% ipython --no-banner

In [1]: import numpy as np

In [2]: import numpy.linalg as la

In [3]: np.set_printoptions(precision=1, suppress=True, linewidth=100)

In [4]: r0 = np.array([1, 1, 2])

In [5]: E = np.array([np.roll(r0, i) for i in range(3)])

In [6]: print(E)
[[1 1 2]
 [2 1 1]
 [1 2 1]]

In [7]: P = np.triu(np.array([[-1, 3, -3], [4, 4, -5], [-1, 2, -3]]), 1) + np.eye(3)

In [8]: A2 = P @ E @ la.inv(P)

In [9]: print(la.matrix_rank(A2))
3

In [10]: print(np.trace(A2), np.trace(E))
3.0 3

In [11]: print(np.round(la.det(A2), 1))
4.0

In [12]: m1 = np.loadtxt("mat.csv", delimiter=",")

In [13]: print(m1.round(1) + 0)
[[ 0.3 -0.2 -0.4  0.1  0. ]
 [-0.2  0.1  0.2  0.   0. ]
 [-0.4  0.2  0.6 -0.1  0. ]
 [ 0.1  0.  -0.1  0.   0. ]
 [ 0.   0.   0.   0.   0. ]]

In [14]: # looks like rank 1

In [15]: rng = np.random.default_rng(943480)

In [16]: A2 = m1 + rng.integers(-2, 3, (5, 1)) @ rng.integers(-2, 3, (1, 5))

In [17]: print(A2.round(1) + 0)
[[ 2.3  1.8  1.6 -3.9  4. ]
 [-2.2 -1.9 -1.8  4.  -4. ]
 [-0.4  0.2  0.6 -0.1  0. ]
 [ 0.1  0.  -0.1  0.   0. ]
 [ 2.   2.   2.  -4.   4. ]]

In [18]: print(la.matrix_rank(A2 - m1, tol=1e-8))
1

In [19]: print(np.round(la.svd(A2 - m1, compute_uv=False), 1) + 0)
[11.5  0.   0.   0.   0. ]

In [20]: Uu, s, Vh = la.svd(m1)

In [21]: print(s.round(1) + 0)
[1. 0. 0. 0. 0.]

In [22]: A2 = Uu[:, :1] @ np.diag(s[:1]) @ Vh[:1]

In [23]: print(la.matrix_rank(m1, rtol=0.05))
1

In [24]: print(la.matrix_rank(A2))
1

In [25]: print(round(float(la.norm(m1 - A2, 2)), 1), round(s[1], 1))
0.0 0.0

In [26]: print(A2.round(1) + 0)
[[ 0.3 -0.2 -0.4  0.1  0. ]
 [-0.2  0.1  0.2  0.   0. ]
 [-0.4  0.2  0.6 -0.1  0. ]
 [ 0.1  0.  -0.1  0.   0. ]
 [ 0.   0.   0.   0.   0. ]]

In [27]: print(round(float(la.norm(m1 - A2) / la.norm(m1)), 1))
0.0

In [28]: print(np.round(np.abs(m1 - A2).max(), 1))
0.0
